>>> import numpy as np
>>> np.set_printoptions(precision=2, suppress=True, linewidth=140)
>>> rd = lambda a: np.round(a, 2) + 0
>>> mat = np.loadtxt("w.csv", delimiter=",")
>>> print(mat)
[[  5.  -9.   3.   7.  -3.   3.   2.  -5.  -2.  -3.   7.  -4.   7.  -3.  -3.]
 [ -9.  19.   2. -12.   9.  -3.  -2.  15.   5.   0. -18.   4. -15.   8.   6.]
 [  3.   2.  22.   3.   6.  12.   5.  12.   4. -18.  -9. -13.   0.   4.   0.]
 [  7. -12.   3.  22.   4. -12.   5.  -2.  -9.   3.   4.   3.   0.   1.  -5.]
 [ -3.   9.   6.   4.  11.  -9.   2.  13.  -1.   0. -14.   4. -13.   8.   2.]
 [  3.  -3.  12. -12.  -9.  27.   0.  -3.   9. -18.   6. -18.  15.  -6.   0.]
 [  2.  -2.   5.   5.   2.   0.   2.   2.  -1.  -3.  -1.  -2.   0.   1.  -1.]
 [ -5.  15.  12.  -2.  13.  -3.   2.  19.   3.  -6. -20.   0. -15.  10.   4.]
 [ -2.   5.   4.  -9.  -1.   9.  -1.   3.   5.  -6.  -3.  -5.   1.   0.   2.]
 [ -3.   0. -18.   3.   0. -18.  -3.  -6.  -6.  18.   3.  15.  -6.   0.   0.]
 [  7. -18.  -9.   4. -14.   6.  -1. -20.  -3.   3.  22.  -3.  18. -11.  -5.]
 [ -4.   4. -13.   3.   4. -18.  -2.   0.  -5.  15.  -3.  14. -10.   3.   1.]
 [  7. -15.   0.   0. -13.  15.   0. -15.   1.  -6.  18. -10.  19. -10.  -4.]
 [ -3.   8.   4.   1.   8.  -6.   1.  10.   0.   0. -11.   3. -10.   6.   2.]
 [ -3.   6.   0.  -5.   2.   0.  -1.   4.   2.   0.  -5.   1.  -4.   2.   2.]]
>>> print(rd(np.abs(np.linalg.eigvals(mat)).max()))
96.98
>>> print(np.allclose(mat @ mat.T, mat.T @ mat))
True
>>> print(np.linalg.lstsq(mat[:-1].T, mat[-1])[2])
3
>>> print(np.abs(np.diag(np.linalg.qr(mat)[1])) > 1e-9)
[ True  True  True False False False False False False False False False False False False]
>>> print(np.allclose(mat[:-1].T @ np.linalg.lstsq(mat[:-1].T, mat[-1])[0], mat[-1]))
True
>>> print(np.unique(mat.round(6), axis=0).shape)
(15, 15)
>>> W0 = np.loadtxt("layer9.csv", delimiter=",")
>>> print(W0)
[[3. 2. 1. 3. 2. 0. 2. 0. 2. 0. 0.]
 [0. 2. 3. 0. 1. 1. 2. 3. 1. 2. 0.]
 [0. 0. 0. 0. 2. 2. 1. 1. 3. 1. 2.]
 [0. 0. 0. 2. 0. 0. 2. 1. 3. 3. 0.]
 [0. 0. 0. 0. 0. 0. 1. 1. 3. 1. 3.]
 [0. 0. 0. 0. 0. 3. 2. 3. 0. 3. 3.]
 [0. 0. 0. 0. 0. 0. 0. 1. 3. 1. 2.]
 [0. 0. 0. 0. 0. 0. 0. 3. 1. 1. 1.]
 [0. 0. 0. 0. 0. 0. 0. 0. 2. 3. 3.]
 [0. 0. 0. 0. 0. 0. 0. 0. 0. 1. 0.]
 [0. 0. 0. 0. 0. 0. 0. 0. 0. 0. 0.]]
>>> rk = np.linalg.matrix_rank(W0)
>>> print(rk)
10
>>> null = np.linalg.svd(W0)[2][rk:].T
>>> print(rd(W0 @ null))
[[0.]
 [0.]
 [0.]
 [0.]
 [0.]
 [0.]
 [0.]
 [0.]
 [0.]
 [0.]
 [0.]]
>>> print(null.shape)
(11, 1)
>>> print([int(np.linalg.matrix_rank(W0[:i])) for i in range(1, len(W0) + 1)])
[1, 2, 3, 4, 5, 6, 7, 8, 9, 10, 10]
>>> print([int(np.linalg.matrix_rank(np.delete(W0, i, axis=0))) for i in range(11)])
[9, 9, 9, 9, 9, 9, 9, 9, 9, 9, 10]
>>> A = np.load("x.npy")
>>> print(rd(A))
[[0.4  0.   0.   0.   0.2  0.   0.   0.2  0.2 ]
 [0.   0.25 0.   0.25 0.   0.   0.25 0.   0.25]
 [0.   0.   1.   0.   0.   0.   0.   0.   0.  ]
 [0.   0.   0.33 0.33 0.   0.   0.   0.   0.33]
 [0.2  0.2  0.2  0.   0.2  0.   0.   0.   0.2 ]
 [0.   0.   0.25 0.   0.   0.5  0.25 0.   0.  ]
 [0.   0.17 0.17 0.   0.17 0.   0.33 0.   0.17]
 [0.   0.33 0.   0.   0.   0.   0.33 0.33 0.  ]
 [0.2  0.   0.   0.   0.   0.2  0.   0.2  0.4 ]]
>>> q, evecs = np.linalg.qr(A[:, :8])[0], np.linalg.qr(A[:, 8:])[0]
>>> sig = np.linalg.svd(q.T @ evecs, compute_uv=False)
>>> print(rd(np.linalg.norm(q @ q.T - evecs @ evecs.T, 2)))
1.0
>>> print(rd(np.degrees(np.arccos(sig.clip(0, 1)))))
[26.2]
>>> print(rd(sig))
[0.9]
>>> u = np.array([-3, 3])
>>> print(rd(np.array([np.convolve(row, u, "same") for row in A])))
[[-1.2   1.2   0.    0.   -0.6   0.6   0.   -0.6   0.  ]
 [ 0.   -0.75  0.75 -0.75  0.75  0.   -0.75  0.75 -0.75]
 [ 0.    0.   -3.    3.    0.    0.    0.    0.    0.  ]
 [ 0.    0.   -1.    0.    1.    0.    0.    0.   -1.  ]
 [-0.6   0.    0.    0.6  -0.6   0.6   0.    0.   -0.6 ]
 [ 0.    0.   -0.75  0.75  0.   -1.5   0.75  0.75  0.  ]
 [ 0.   -0.5   0.    0.5  -0.5   0.5  -1.    1.   -0.5 ]
 [ 0.   -1.    1.    0.    0.    0.   -1.    0.    1.  ]
 [-0.6   0.6   0.    0.    0.   -0.6   0.6  -0.6  -0.6 ]]
>>> print(rd(np.cross(A[6, :3], A[0, :3])))
[ 0.    0.07 -0.07]
>>> vec = np.array([1, 0, 1, 1, 0, 2, -1, 1, 0])
>>> rhs = A @ vec
>>> coef, lr = np.zeros(9), 1 / np.linalg.norm(A, 2) ** 2
>>> for i in range(6):
...     coef -= lr * A.T @ (A @ coef - rhs)
...     if i % 2 == 0: print(i, round(np.linalg.norm(A @ coef - rhs), 2))
... 
0 0.88
2 0.6
4 0.44
>>> print(rd(coef))
[ 0.74 -0.38  1.02  0.12 -0.01  1.22 -0.22  0.45  0.66]
>>> rng = np.random.default_rng(345)
>>> th = rng.uniform(0, 2 * np.pi, 36)
>>> q, _ = np.linalg.qr(np.array([[-0.9, 2.2], [-0.2, 2.3], [1.9, 0.4], [0.3, 0.2]]))
>>> J = 5 * np.c_[np.cos(th), np.sin(th)] @ q.T
>>> print(rd(J))
[[ 3.67  3.15 -1.26 -0.02]
 [-0.16 -1.8  -4.58 -0.86]
 [ 2.22  3.26  3.    0.68]
 [-3.61 -3.45  0.26 -0.16]
 [ 2.89  3.54  1.97  0.53]
 [-1.8  -0.11  4.6   0.75]
 [-2.6  -1.08  4.09  0.61]
 [ 3.39  3.59  0.72  0.33]
 [ 3.65  3.   -1.63 -0.09]
 [-0.6   1.12  4.76  0.85]
 [ 3.1   3.59  1.52  0.46]
 [-2.38 -0.8   4.27  0.65]
 [-0.11 -1.76 -4.6  -0.86]
 [ 0.23 -1.46 -4.7  -0.86]
 [-2.45 -0.89  4.22  0.64]
 [-2.99 -3.56 -1.76 -0.5 ]
 [ 1.08 -0.65 -4.77 -0.82]
 [ 3.52  2.58 -2.42 -0.25]
 [ 3.53  3.53  0.2   0.24]
 [ 2.57  1.04 -4.12 -0.61]
 [-0.82  0.91  4.77  0.84]
 [ 3.33  2.19 -3.   -0.36]
 [-3.11 -1.82  3.44  0.46]
 [ 1.16  2.59  4.04  0.81]
 [ 3.67  3.08 -1.43 -0.05]
 [ 2.71  1.23 -3.98 -0.58]
 [-3.45 -2.43  2.66  0.3 ]
 [-2.68 -1.19  4.01  0.59]
 [-3.64 -3.4   0.46 -0.12]
 [-2.01 -3.14 -3.25 -0.72]
 [-2.57 -3.42 -2.51 -0.61]
 [-2.51 -0.96  4.17  0.63]
 [ 0.27  1.9   4.54  0.86]
 [-3.62 -3.43  0.32 -0.15]
 [-2.18 -3.23 -3.05 -0.69]
 [ 3.67  3.26 -0.94  0.04]]
>>> Z = J[[35, 27]].astype(float)
>>> for _ in range(3):
...     z = np.linalg.norm(J[:, None] - Z, axis=-1).argmin(axis=1)
...     Z = np.array([J[z == j].mean(axis=0) for j in range(2)])
... 
>>> print(z)
[0 0 0 1 0 1 1 0 0 1 0 1 0 0 1 1 0 0 0 0 1 0 1 1 0 0 1 1 1 1 1 1 1 1 1 0]
>>> print(rd(Z[1] - Z[0]))
[-4.72 -3.23  3.87  0.45]
>>> print(np.abs(Z[1] - Z[0]).argmax())
0
>>> print(np.allclose(J[:-1].T @ np.linalg.lstsq(J[:-1].T, J[-1])[0], J[-1]))
True
>>> print(rd(J @ np.linalg.pinv(J) @ J))
[[ 3.67  3.15 -1.26 -0.02]
 [-0.16 -1.8  -4.58 -0.86]
 [ 2.22  3.26  3.    0.68]
 [-3.61 -3.45  0.26 -0.16]
 [ 2.89  3.54  1.97  0.53]
 [-1.8  -0.11  4.6   0.75]
 [-2.6  -1.08  4.09  0.61]
 [ 3.39  3.59  0.72  0.33]
 [ 3.65  3.   -1.63 -0.09]
 [-0.6   1.12  4.76  0.85]
 [ 3.1   3.59  1.52  0.46]
 [-2.38 -0.8   4.27  0.65]
 [-0.11 -1.76 -4.6  -0.86]
 [ 0.23 -1.46 -4.7  -0.86]
 [-2.45 -0.89  4.22  0.64]
 [-2.99 -3.56 -1.76 -0.5 ]
 [ 1.08 -0.65 -4.77 -0.82]
 [ 3.52  2.58 -2.42 -0.25]
 [ 3.53  3.53  0.2   0.24]
 [ 2.57  1.04 -4.12 -0.61]
 [-0.82  0.91  4.77  0.84]
 [ 3.33  2.19 -3.   -0.36]
 [-3.11 -1.82  3.44  0.46]
 [ 1.16  2.59  4.04  0.81]
 [ 3.67  3.08 -1.43 -0.05]
 [ 2.71  1.23 -3.98 -0.58]
 [-3.45 -2.43  2.66  0.3 ]
 [-2.68 -1.19  4.01  0.59]
 [-3.64 -3.4   0.46 -0.12]
 [-2.01 -3.14 -3.25 -0.72]
 [-2.57 -3.42 -2.51 -0.61]
 [-2.51 -0.96  4.17  0.63]
 [ 0.27  1.9   4.54  0.86]
 [-3.62 -3.43  0.32 -0.15]
 [-2.18 -3.23 -3.05 -0.69]
 [ 3.67  3.26 -0.94  0.04]]
>>> print(np.unique(J.round(6), axis=0).shape)
(36, 4)
>>> print(np.linalg.lstsq(J[:-1].T, J[-1])[2])
2
>>> print(np.abs(np.diag(np.linalg.qr(J)[1])) > 1e-9)
[ True  True False False]
>>> cen = J - J.mean(axis=0)
>>> Uu, sig, vt = np.linalg.svd(cen, full_matrices=False)
>>> print(rd(sig ** 2 / (sig ** 2).sum()))
[0.56 0.44 0.   0.  ]
>>> print(rd(sig))
[22.32 19.95  0.    0.  ]
>>> print((np.sign(Uu[:, 0]) == np.sign(Uu[0, 0])).astype(int))
[1 1 1 0 1 0 0 1 1 0 1 0 1 1 0 0 1 1 1 1 0 1 0 0 1 1 0 0 0 0 0 0 0 0 0 1]
>>> print(np.linalg.matrix_rank(cen))
2
>>> print(rd((sig ** 2).sum() ** 2 / (sig ** 4).sum()))
1.98
>>> print(np.abs(vt[0]).argmax())
0
>>> u = np.array([-2, -1])
>>> print(rd(np.convolve(J[1], u)))
[ 0.33  3.77 10.97  6.29  0.86]
>>> feats = np.loadtxt("out13.csv", delimiter=",")
>>> print(feats)
[[-12.  -5. -12.  -2.   2.   1.  -9.]
 [  3.   2.   9.   2.   1.   2.  12.]
 [ -4.   0.   4.   2.   3.   4.  11.]
 [  9.   7.   3.   4.  -1.   1.   3.]
 [ -9.  -6. -11.  -4.   0.  -2. -13.]
 [  2.   5.  -2.   4.   1.   3.   2.]
 [  2.  -4.   6.  -4.  -2.  -4.   0.]
 [ -7.   0.  -5.   2.   3.   4.   2.]
 [-12. -13. -12. -10.  -2.  -7. -21.]
 [ -5.  -8.   1.  -6.  -1.  -4.  -4.]
 [ -7. -15.   3. -12.  -3.  -9.  -9.]]
>>> def softmax(z):
...     e = np.exp(z - z.max(axis=-1, keepdims=True))
...     return e / e.sum(axis=-1, keepdims=True)
... 
>>> print(rd(softmax(feats).sum(axis=1)))
[1. 1. 1. 1. 1. 1. 1. 1. 1. 1. 1.]
>>> print(rd(softmax(feats[3])))
[0.87 0.12 0.   0.01 0.   0.   0.  ]
>>> att = feats @ feats.T / np.sqrt(7)
>>> print(rd(softmax(att)[3] @ feats))
[ 9.  7.  3.  4. -1.  1.  3.]
>>> print(rd(softmax(att)))
[[0.   0.   0.   0.   0.   0.   0.   0.   1.   0.   0.  ]
 [0.   1.   0.   0.   0.   0.   0.   0.   0.   0.   0.  ]
 [0.   0.02 0.98 0.   0.   0.   0.   0.   0.   0.   0.  ]
 [0.   0.   0.   1.   0.   0.   0.   0.   0.   0.   0.  ]
 [0.   0.   0.   0.   0.   0.   0.   0.   1.   0.   0.  ]
 [0.   0.   0.   0.95 0.   0.05 0.   0.   0.   0.   0.  ]
 [0.   0.   0.   0.   0.   0.   0.   0.   0.   0.   1.  ]
 [1.   0.   0.   0.   0.   0.   0.   0.   0.   0.   0.  ]
 [0.   0.   0.   0.   0.   0.   0.   0.   1.   0.   0.  ]
 [0.   0.   0.   0.   0.   0.   0.   0.   1.   0.   0.  ]
 [0.   0.   0.   0.   0.   0.   0.   0.   1.   0.   0.  ]]
